$ python3 -q
>>> import numpy as np
>>> import numpy.linalg as la
>>> np.set_printoptions(suppress=True, linewidth=160)
>>> tidy = lambda a: np.round(a, 3) + 0
>>> X = np.tril(np.array([[0, -1, 1, 2, 0, -2, 1, 0],
...     [-2, -2, -2, 1, -2, 1, -2, 1],
...     [0, 2, 1, 2, -2, -1, 0, -2],
...     [2, 1, -2, -2, 2, 0, -2, 1],
...     [1, 1, -1, 2, 2, 2, 1, -1],
...     [-2, 1, -1, 1, -2, -2, -2, 2],
...     [1, 0, -1, 0, 0, -1, 1, 1],
...     [0, -2, 0, 1, 1, 0, -1, 0]]), -1) + np.eye(8, dtype=int)
>>> X
array([[ 1,  0,  0,  0,  0,  0,  0,  0],
       [-2,  1,  0,  0,  0,  0,  0,  0],
       [ 0,  2,  1,  0,  0,  0,  0,  0],
       [ 2,  1, -2,  1,  0,  0,  0,  0],
       [ 1,  1, -1,  2,  1,  0,  0,  0],
       [-2,  1, -1,  1, -2,  1,  0,  0],
       [ 1,  0, -1,  0,  0, -1,  1,  0],
       [ 0, -2,  0,  1,  1,  0, -1,  1]])
>>> U, sv, Vh = la.svd(X)
>>> tidy(sv)
array([4.477, 4.013, 2.96 , 2.265, 1.436, 0.714, 0.618, 0.013])
>>> out = U[:, :7] @ np.diag(sv[:7]) @ Vh[:7]
>>> tidy(out)
array([[ 1.   ,  0.   ,  0.001,  0.002, -0.003, -0.007, -0.006, -0.006],
       [-2.   ,  1.   ,  0.   ,  0.001, -0.001, -0.003, -0.002, -0.002],
       [ 0.   ,  2.   ,  1.   ,  0.   ,  0.   ,  0.001,  0.001,  0.001],
       [ 2.   ,  1.   , -2.   ,  1.   ,  0.   ,  0.001,  0.001,  0.001],
       [ 1.   ,  1.   , -1.   ,  2.   ,  1.   ,  0.   ,  0.   ,  0.   ],
       [-2.   ,  1.   , -1.   ,  1.   , -2.   ,  1.   ,  0.   ,  0.   ],
       [ 1.   ,  0.   , -1.   ,  0.   ,  0.   , -1.   ,  1.   ,  0.   ],
       [ 0.   , -2.   ,  0.   ,  1.   ,  1.   ,  0.   , -1.   ,  1.   ]])
>>> la.matrix_rank(X, rtol=0.05)
np.int64(7)
>>> [int(la.matrix_rank(la.matrix_power(X, p))) for p in range(1, 9)]
[8, 8, 8, 8, 8, 8, 8, 8]
>>> tidy(np.sort(la.eigvals(X)))
array([1., 1., 1., 1., 1., 1., 1., 1.])
>>> la.matrix_rank(X - X[0, 0] * np.eye(8))
np.int64(7)
>>> np.prod(np.diag(X)), tidy(la.det(X))
(np.int64(1), np.float64(1.0))
>>> E = np.load("a.npy")
>>> E
array([[ 5.05, -8.  ,  2.  ,  1.  , -7.  ,  3.  , -2.  ,  6.  , -6.  ],
       [ 5.  ,  5.05,  7.  , -1.  , -3.  , -3.  ,  0.  ,  3.  ,  0.  ],
       [-4.  ,  0.  ,  9.05, -5.  , -8.  ,  9.  ,  9.  , -4.  , -6.  ],
       [ 6.  ,  2.  ,  7.  , -1.95, -8.  ,  7.  ,  6.  , -2.  ,  0.  ],
       [ 9.  , -7.  ,  8.  , -7.  , -0.95, -9.  ,  7.  , -4.  , -7.  ],
       [-4.  ,  7.  ,  5.  , -3.  ,  6.  , -2.95,  4.  ,  3.  ,  6.  ],
       [-3.  ,  3.  ,  5.  , -5.  , -5.  , -4.  ,  9.05, -3.  , -4.  ],
       [-9.  , -2.  , -7.  , -7.  , -3.  , -3.  ,  5.  ,  3.05, -4.  ],
       [ 5.  , -8.  ,  2.  ,  1.  , -7.  ,  3.  , -2.  ,  6.  , -5.95]])
>>> rng = np.random.default_rng(882830)
>>> z = rng.permutation(9)
>>> z
array([2, 4, 0, 7, 3, 8, 5, 1, 6])
>>> out = E[z][:, z]
>>> np.allclose(out, E)
False
>>> tidy(np.sort(np.abs(la.eigvals(out))))
array([ 0.05 ,  3.535,  6.211,  7.707, 12.233, 12.233, 15.873, 16.641, 16.641])
>>> U, sv, Vh = la.svd(E)
>>> np.argmax(sv[:-1] / (sv[1:] + 1e-6)) + 1
np.int64(8)
>>> out = U[:, :8] @ np.diag(sv[:8]) @ Vh[:8]
>>> tidy(la.norm(E - out, 2)), tidy(sv[8])
(np.float64(0.03), np.float64(0.03))
>>> la.matrix_rank(E, rtol=0.05)
np.int64(8)
>>> tidy(la.norm(E, 2) / la.norm(E))
np.float64(0.624)
>>> [round(float(x), 3) for x in la.svd(E, compute_uv=False)[:3]]
[30.189, 23.628, 18.61]
>>> la.cond(E) > 100
np.True_
>>> feats = np.load("layer16.npy")
>>> feats
array([[ 0, -3,  1],
       [ 3,  0, -2],
       [-1,  2,  0]])
>>> out = np.array([[-5, 9, -5], [1, 3, 6]])
>>> basis = np.kron(out, feats)
>>> la.matrix_rank(basis)
np.int64(4)
>>> tidy(la.norm(basis, 2)), tidy(la.norm(out, 2) * la.norm(feats, 2))
(np.float64(42.947), np.float64(42.947))
>>> basis
array([[  0,  15,  -5,   0, -27,   9,   0,  15,  -5],
       [-15,   0,  10,  27,   0, -18, -15,   0,  10],
       [  5, -10,   0,  -9,  18,   0,   5, -10,   0],
       [  0,  -3,   1,   0,  -9,   3,   0, -18,   6],
       [  3,   0,  -2,   9,   0,  -6,  18,   0, -12],
       [ -1,   2,   0,  -3,   6,   0,  -6,  12,   0]])
>>> theta = np.sort(rng.uniform(-2, 2, 12))
>>> data = np.c_[theta, theta ** 2, theta ** 3] @ np.array([[5, 6, 2, -5, 8], [-7, -8, 0, 7, -3], [2, -8, -6, -8, -4]])
>>> tidy(data)
array([[-44.547,  10.988,  32.764,  80.958,  -0.299],
       [-42.604,   9.3  ,  30.555,  76.729,  -1.089],
       [-11.295,  -6.031,   2.389,  15.454,  -6.657],
       [ -2.293,  -2.4  ,  -0.442,   2.473,  -2.658],
       [ -1.512,  -1.673,  -0.383,   1.581,  -1.916],
       [ -1.276,  -1.435,  -0.349,   1.322,  -1.666],
       [  1.006,   0.106,   0.283,  -1.696,   2.721],
       [  0.795,  -2.105,  -0.515,  -2.666,   2.798],
       [  0.746,  -2.553,  -0.694,  -2.851,   2.747],
       [  0.201,  -7.811,  -2.983,  -5.047,   1.618],
       [ -0.764, -20.339,  -9.074, -10.799,  -2.399],
       [ -1.924, -53.483, -26.774, -28.278, -15.236]])
>>> # rank 3
>>> x = np.array([3, -3, 0, 1, -3])
>>> tidy(data @ x)
array([-84.75 , -75.716,  19.633,  10.769,   7.815,   6.797,  -7.158,  -2.36 ,  -1.193,  14.136,  55.123, 172.108])
>>> tidy(data @ (2 * x))
array([-169.499, -151.431,   39.267,   21.537,   15.63 ,   13.595,  -14.316,   -4.719,   -2.386,   28.273,  110.245,  344.216])
>>> (data @ x).argmax()
np.int64(11)
>>> tidy((data * x).sum(axis=1))
array([-84.75 , -75.716,  19.633,  10.769,   7.815,   6.797,  -7.158,  -2.36 ,  -1.193,  14.136,  55.123, 172.108])
>>> tidy(data @ np.eye(5)[1])
array([ 10.988,   9.3  ,  -6.031,  -2.4  ,  -1.673,  -1.435,   0.106,  -2.105,  -2.553,  -7.811, -20.339, -53.483])
>>> tidy(data @ np.ones(5))
array([  79.864,   72.891,   -6.139,   -5.319,   -3.903,   -3.403,    2.419,   -1.693,   -2.605,  -14.022,  -43.374, -125.695])
>>> tidy(np.trace(la.pinv(data) @ data))
np.float64(3.0)
>>> la.lstsq(data[:-1].T, data[-1])[2]
np.int32(3)
>>> np.abs(np.diag(la.qr(data)[1])) > 1e-9
array([ True,  True,  True, False, False])
>>> J = np.loadtxt("case1.csv", delimiter=",")
>>> J
array([[ 0.,  2.,  1.,  2., -3., -3.],
       [ 2.,  0.,  2.,  1.,  2., -3.],
       [ 1.,  2.,  0.,  2.,  1.,  2.],
       [ 2.,  1.,  2.,  0.,  2.,  1.],
       [-3.,  2.,  1.,  2.,  0.,  2.],
       [-3., -3.,  2.,  1.,  2.,  0.]])
>>> out = la.inv(J)
>>> np.allclose(out, J.T)
False
>>> tidy(la.slogdet(J)[0])
np.float64(-1.0)
>>> tidy(out)
array([[ 0.138, -0.151,  0.225,  0.166, -0.327,  0.079],
       [-0.151,  0.257, -0.209, -0.052,  0.395, -0.327],
       [ 0.225, -0.209, -0.152,  0.456, -0.052,  0.166],
       [ 0.166, -0.052,  0.456, -0.152, -0.209,  0.225],
       [-0.327,  0.395, -0.052, -0.209,  0.257, -0.151],
       [ 0.079, -0.327,  0.166,  0.225, -0.151,  0.138]])
>>> tidy(la.cond(J))
np.float64(7.199)
>>> tidy(la.det(J) * out)
array([[-162.,  177., -264., -195.,  384.,  -93.],
       [ 177., -302.,  245.,   61., -463.,  384.],
       [-264.,  245.,  178., -535.,   61., -195.],
       [-195.,   61., -535.,  178.,  245., -264.],
       [ 384., -463.,   61.,  245., -302.,  177.],
       [ -93.,  384., -195., -264.,  177., -162.]])
>>> tidy(J @ out)
array([[1., 0., 0., 0., 0., 0.],
       [0., 1., 0., 0., 0., 0.],
       [0., 0., 1., 0., 0., 0.],
       [0., 0., 0., 1., 0., 0.],
       [0., 0., 0., 0., 1., 0.],
       [0., 0., 0., 0., 0., 1.]])
>>> tidy(la.eigvalsh(out).min())
np.float64(-0.672)
>>> M = np.tril(np.array([[0, 1, 1, 2, 2, 1],
...     [1, 1, 2, 1, 2, 0],
...     [2, 2, 1, 1, 1, 1],
...     [0, 0, 1, 1, 0, 0],
...     [0, 2, 2, 0, 2, 0],
...     [2, 0, 0, 1, 0, 0]]), -1) + np.eye(6, dtype=int)
>>> M
array([[1, 0, 0, 0, 0, 0],
       [1, 1, 0, 0, 0, 0],
       [2, 2, 1, 0, 0, 0],
       [0, 0, 1, 1, 0, 0],
       [0, 2, 2, 0, 1, 0],
       [2, 0, 0, 1, 0, 1]])
>>> # triangular
>>> out = M / la.norm(M, axis=1, keepdims=True)
>>> gram = out @ out.T
>>> np.argwhere(np.triu(np.abs(gram) > 0.95, 1))
array([], shape=(0, 2), dtype=int64)
>>> tidy(gram)
array([[1.   , 0.707, 0.667, 0.   , 0.   , 0.816],
       [0.707, 1.   , 0.943, 0.   , 0.471, 0.577],
       [0.667, 0.943, 1.   , 0.236, 0.667, 0.544],
       [0.   , 0.   , 0.236, 1.   , 0.471, 0.289],
       [0.   , 0.471, 0.667, 0.471, 1.   , 0.   ],
       [0.816, 0.577, 0.544, 0.289, 0.   , 1.   ]])
>>> (gram - 2 * np.eye(6)).round(6).argmax(axis=1)
array([5, 2, 1, 4, 2, 0])
>>> (np.abs(gram) > 0.9).astype(int)
array([[1, 0, 0, 0, 0, 0],
       [0, 1, 1, 0, 0, 0],
       [0, 1, 1, 0, 0, 0],
       [0, 0, 0, 1, 0, 0],
       [0, 0, 0, 0, 1, 0],
       [0, 0, 0, 0, 0, 1]])
>>> la.matrix_rank(M - M[0, 0] * np.eye(6))
np.int64(4)
>>> tidy(np.sort(la.eigvals(M)))
array([1., 1., 1., 1., 1., 1.])
>>> [int(la.matrix_rank(la.matrix_power(M, p))) for p in range(1, 7)]
[6, 6, 6, 6, 6, 6]
>>> np.prod(np.diag(M)), tidy(la.det(M))
(np.int64(1), np.float64(1.0))
>>> out = np.array([[0, 1], [2, 1], [1, 0], [2, 2], [1, -2], [0, 2]])
>>> np.einsum("ik,kj->ji", M, out)
array([[0, 2, 5, 3, 7, 2],
       [1, 2, 4, 2, 0, 6]])
>>> np.vstack([M, out.T]).shape
(8, 6)
>>> np.einsum("ij->j", M)
array([6, 5, 4, 2, 1, 1])
>>> np.einsum("ik,kj->ij", M, out)
array([[0, 1],
       [2, 2],
       [5, 4],
       [3, 2],
       [7, 0],
       [2, 6]])
>>> out.T @ M.T
array([[0, 2, 5, 3, 7, 2],
       [1, 2, 4, 2, 0, 6]])
>>> m1 = np.array([[0, 2, -1, -1, -2, 0],
...     [-2, -2, -2, 0, -2, -1],
...     [2, -2, 1, -1, -1, 0],
...     [1, -1, 2, -2, -1, 2],
...     [1, 2, -1, -2, 2, 1],
...     [2, 1, 0, 1, 2, 1],
...     [-1, -1, 0, -1, 0, 0],
...     [1, 1, -2, 1, 2, -1]])
>>> m1
array([[ 0,  2, -1, -1, -2,  0],
       [-2, -2, -2,  0, -2, -1],
       [ 2, -2,  1, -1, -1,  0],
       [ 1, -1,  2, -2, -1,  2],
       [ 1,  2, -1, -2,  2,  1],
       [ 2,  1,  0,  1,  2,  1],
       [-1, -1,  0, -1,  0,  0],
       [ 1,  1, -2,  1,  2, -1]])
>>> x = np.array([0, -1, 0, 1, -2, 2])
>>> rhs = m1 @ x
>>> tidy(la.pinv(m1) @ m1)
array([[1., 0., 0., 0., 0., 0.],
       [0., 1., 0., 0., 0., 0.],
       [0., 0., 1., 0., 0., 0.],
       [0., 0., 0., 1., 0., 0.],
       [0., 0., 0., 0., 1., 0.],
       [0., 0., 0., 0., 0., 1.]])
>>> rhs
array([ 1,  4,  3,  5, -6, -2,  0, -6])
>>> rhs = rhs + 0.1 * rng.normal(size=8)
>>> tidy(rhs)
array([ 1.181,  4.146,  2.895,  4.958, -6.13 , -2.162, -0.049, -5.931])
>>> c, *_ = la.lstsq(m1, rhs)
>>> tidy(c)
array([-0.014, -0.97 , -0.025,  1.017, -2.058,  1.978])
>>> [round(float(la.norm(la.solve(m1.T @ m1 + lam * np.eye(6), m1.T @ rhs))), 2) for lam in (0, 1, 10, 100)]
[3.18, 2.36, 1.47, 0.48]
>>> tidy(la.norm(rhs - m1 @ c))
np.float64(0.125)
